$ python3 -q
>>> import numpy as np
>>> np.set_printoptions(precision=2, suppress=True, linewidth=200)
>>> feats = np.load("case0.npy")
>>> feats
array([[1.  , 0.9 , 0.81, 0.73, 0.66, 0.59, 0.53],
       [0.9 , 1.  , 0.9 , 0.81, 0.73, 0.66, 0.59],
       [0.81, 0.9 , 1.  , 0.9 , 0.81, 0.73, 0.66],
       [0.73, 0.81, 0.9 , 1.  , 0.9 , 0.81, 0.73],
       [0.66, 0.73, 0.81, 0.9 , 1.  , 0.9 , 0.81],
       [0.59, 0.66, 0.73, 0.81, 0.9 , 1.  , 0.9 ],
       [0.53, 0.59, 0.66, 0.73, 0.81, 0.9 , 1.  ]])
>>> T = np.stack([feats, -3 * feats, feats[::-1]])
>>> np.linalg.matrix_rank(T)
array([7, 7, 7])
>>> evals, V = np.linalg.eigh(feats)
>>> x = np.array([0, -2, -2, -1, -2, -2, 1])
>>> round(x @ feats @ x, 2)
np.float64(56.22)
>>> np.round(x @ feats @ x / (x @ x), 2), np.round(evals[0], 2), round(evals[-1], 2)
(np.float64(3.12), np.float64(0.06), np.float64(5.6))
>>> V * np.maximum(evals, 0) @ V.T
array([[1.  , 0.9 , 0.81, 0.73, 0.66, 0.59, 0.53],
       [0.9 , 1.  , 0.9 , 0.81, 0.73, 0.66, 0.59],
       [0.81, 0.9 , 1.  , 0.9 , 0.81, 0.73, 0.66],
       [0.73, 0.81, 0.9 , 1.  , 0.9 , 0.81, 0.73],
       [0.66, 0.73, 0.81, 0.9 , 1.  , 0.9 , 0.81],
       [0.59, 0.66, 0.73, 0.81, 0.9 , 1.  , 0.9 ],
       [0.53, 0.59, 0.66, 0.73, 0.81, 0.9 , 1.  ]])
>>> V * np.abs(evals) @ V.T
array([[1.  , 0.9 , 0.81, 0.73, 0.66, 0.59, 0.53],
       [0.9 , 1.  , 0.9 , 0.81, 0.73, 0.66, 0.59],
       [0.81, 0.9 , 1.  , 0.9 , 0.81, 0.73, 0.66],
       [0.73, 0.81, 0.9 , 1.  , 0.9 , 0.81, 0.73],
       [0.66, 0.73, 0.81, 0.9 , 1.  , 0.9 , 0.81],
       [0.59, 0.66, 0.73, 0.81, 0.9 , 1.  , 0.9 ],
       [0.53, 0.59, 0.66, 0.73, 0.81, 0.9 , 1.  ]])
